$ ipython --no-banner

In [1]: import numpy as np

In [2]: np.set_printoptions(precision=3, suppress=True, linewidth=140, sign=" ")

In [3]: W0 = np.array([[-180, 0, 1, 1, 3, 1, 3, 2],
   ...:     [3, 0, 3, 3, 1, 0, 0, 2],
   ...:     [2, 3, 141, 0, 0, 0, 2, 3],
   ...:     [1, 1, 0, 63, 0, 2, 2, 0],
   ...:     [1, 2, 0, 3, 120, 1, 0, 0],
   ...:     [1, 1, 0, 1, 1, 3, 3, 3],
   ...:     [3, 1, 1, 1, 0, 1, -60, 0],
   ...:     [3, 0, 0, 3, 3, 3, 1, -38]])

In [4]: print(W0)
[[-180    0    1    1    3    1    3    2]
 [   3    0    3    3    1    0    0    2]
 [   2    3  141    0    0    0    2    3]
 [   1    1    0   63    0    2    2    0]
 [   1    2    0    3  120    1    0    0]
 [   1    1    0    1    1    3    3    3]
 [   3    1    1    1    0    1  -60    0]
 [   3    0    0    3    3    3    1  -38]]

In [5]: left, s, vt = np.linalg.svd(W0)

In [6]: print(s)
[ 180.192  141.115  120.128   63.308   59.964   38.138    3.373    0.147]

In [7]: out = left[:, :7] @ np.diag(s[:7]) @ vt[:7]

In [8]: print(np.linalg.matrix_rank(out))
7

In [9]: print(round(float(np.abs(W0 - out).max()), 3))
0.139

In [10]: print(round(float(np.linalg.norm(W0 - out) / np.linalg.norm(W0)), 3))
0.001

In [11]: print(np.linalg.matrix_rank(W0, rtol=0.1))
6

In [12]: print(round(float(np.linalg.norm(W0, 2) / np.linalg.norm(W0)), 3))
0.654

In [13]: print(np.linalg.cond(W0) > 100)
True

In [14]: print(np.linalg.matrix_power(W0, 2))
[[32422    14   -36   -98  -173  -163  -711  -430]
 [ -524    14   426   201   135    16    23   -61]
 [  -54   425 19894    22    18    13   171   319]
 [ -106    67     6  3977     6   135    15    10]
 [  -50   244     7   557 14406   130    12     9]
 [ -154     9     7    85   136    25  -163  -101]
 [ -713   -55    87    10    11   -52  3616    14]
 [ -642    13     4    91   258   -92   -74  1459]]

In [15]: print(np.trace(W0))
49

In [16]: print(np.sort(np.abs(np.linalg.eigvals(W0))))
[   0.153    3.236   38.171   59.999   63.106  120.039  141.081  180.139]

In [17]: print(W0 @ W0)
[[32422    14   -36   -98  -173  -163  -711  -430]
 [ -524    14   426   201   135    16    23   -61]
 [  -54   425 19894    22    18    13   171   319]
 [ -106    67     6  3977     6   135    15    10]
 [  -50   244     7   557 14406   130    12     9]
 [ -154     9     7    85   136    25  -163  -101]
 [ -713   -55    87    10    11   -52  3616    14]
 [ -642    13     4    91   258   -92   -74  1459]]

In [18]: print(np.allclose(W0 @ W0.T, W0.T @ W0))
False

In [19]: x0 = np.array([1, 2, 0, 1, 1, 1, 2, 1])

In [20]: h = np.maximum(W0 @ x0, 0)

In [21]: print(h)
[   0    9   15   72  129   17    0    0]

In [22]: print(np.flatnonzero(h > 1e-9))
[ 1  2  3  4  5]

In [23]: rng = np.random.default_rng(8326)

In [24]: z = rng.permutation(8)

In [25]: print(z)
[ 4  7  5  2  1  3  6  0]

In [26]: out = W0[z][:, z]

In [27]: print(np.sort(np.abs(np.linalg.eigvals(out))))
[   0.153    3.236   38.171   59.999   63.106  120.039  141.081  180.139]

In [28]: print(np.diag(out))
[ 120  -38    3  141    0   63  -60 -180]

In [29]: data = np.load("out12.npy")

In [30]: print(data)
[[ 0  2  0  0  1  3  0]
 [ 0  0  2  0  0  1  3]
 [ 3  0  0  2  0  0  1]
 [ 1  3  0  0  2  0  0]
 [ 0  1  3  0  0  2  0]
 [ 0  0  1  3  0  0  2]
 [ 2  0  0  1  3  0  0]]

In [31]: out = np.linalg.inv(data)

In [32]: print(round(float(np.linalg.slogdet(data)[0]), 3))
1.0

In [33]: print(np.allclose(out, data.T))
False

In [34]: print(round(np.linalg.det(data) * np.linalg.det(out), 3))
1.0

In [35]: print(np.round(np.linalg.inv(out), 3) + 0)
[[ 0.  2.  0.  0.  1.  3.  0.]
 [ 0.  0.  2.  0.  0.  1.  3.]
 [ 3.  0.  0.  2.  0.  0.  1.]
 [ 1.  3.  0.  0.  2.  0.  0.]
 [ 0.  1.  3.  0.  0.  2.  0.]
 [ 0.  0.  1.  3.  0.  0.  2.]
 [ 2.  0.  0.  1.  3.  0.  0.]]

In [36]: print(round(float(np.linalg.cond(data)), 3))
3.29

In [37]: m1 = np.loadtxt("mat.csv", delimiter=",")

In [38]: print(m1)
[[  0.   2.   2.]
 [  0.   8.   0.]
 [  0.   8.   0.]
 [  8.   0.  11.]
 [  5.   0.   8.]
 [  0.   6.   0.]
 [  5.   0.   8.]
 [  0.   6.   0.]
 [  0.   4.   0.]
 [  0.   8.   0.]
 [  8.   0.  11.]
 [  0.   2.   2.]]

In [39]: Xc = (m1 - m1.mean(axis=0)) / m1.std(axis=0)

In [40]: print(Xc.std(axis=0))
[ 1.  1.  1.]

In [41]: coef = np.linalg.lstsq(np.delete(Xc, 0, axis=1), Xc[:, 0])[0]

In [42]: print(np.round(1 - np.var(Xc[:, 0] - np.delete(Xc, 0, axis=1) @ coef), 3))
0.988

In [43]: print(np.abs(coef).argmax())
1

In [44]: C2 = np.cov(m1, rowvar=False)

In [45]: print(m1.std(axis=0))
[ 3.184  3.249  4.387]

In [46]: print(np.argsort(-m1.std(axis=0).round(6), kind="stable"))
[ 2  1  0]

In [47]: out = np.c_[m1[:, :2] @ np.array([[-1, 2], [-2, 3]]), np.array([1, -9, 6, -3, -5, 5, 4, -1, -3, -9, -6, 1])]

In [48]: print(out)
[[ -4.   6.   1.]
 [-16.  24.  -9.]
 [-16.  24.   6.]
 [ -8.  16.  -3.]
 [ -5.  10.  -5.]
 [-12.  18.   5.]
 [ -5.  10.   4.]
 [-12.  18.  -1.]
 [ -8.  12.  -3.]
 [-16.  24.  -9.]
 [ -8.  16.  -6.]
 [ -4.   6.   1.]]

In [49]: print(np.linalg.matrix_rank(out))
3

In [50]: print(m1.sum(axis=0))
[ 26.  44.  42.]

In [51]: print(m1.shape)
(12, 3)

In [52]: np.zeros(12, 3)
---------------------------------------------------------------------------
TypeError                                 Traceback (most recent call last)
Cell In[52], line 1
----> 1 np.zeros(12, 3)

TypeError: Cannot interpret '3' as a data type

In [53]: print(np.count_nonzero(m1))
18

In [54]: print(np.abs(m1).max())
11.0

In [55]: print(m1.sum(axis=1))
[  4.   8.   8.  19.  13.   6.  13.   6.   4.   8.  19.   4.]

In [56]: print(round(float(np.linalg.norm(m1)), 3))
29.052

In [57]: W = np.array([[0, 4, -4], [-3, -4, 0], [1, -5, -4]])

In [58]: coef = np.array([2, 1, 1])

In [59]: hid = np.maximum(m1 @ W + coef, 0)

In [60]: print((hid > 0).mean(axis=0))
[ 0.333  0.     0.5  ]

In [61]: print(hid)
[[  0.   0.   0.]
 [  0.   0.   1.]
 [  0.   0.   1.]
 [ 13.   0.   0.]
 [ 10.   0.   0.]
 [  0.   0.   1.]
 [ 10.   0.   0.]
 [  0.   0.   1.]
 [  0.   0.   1.]
 [  0.   0.   1.]
 [ 13.   0.   0.]
 [  0.   0.   0.]]

In [62]: Z = np.array([[1, 1], [-1, 0], [1, -2]])

In [63]: print((hid @ Z).round(6).argmax(axis=1))
[ 0  0  0  0  0  0  0  0  0  0  0  0]

In [64]: print(W @ Z)
[[-8  8]
 [ 1 -3]
 [ 2  9]]
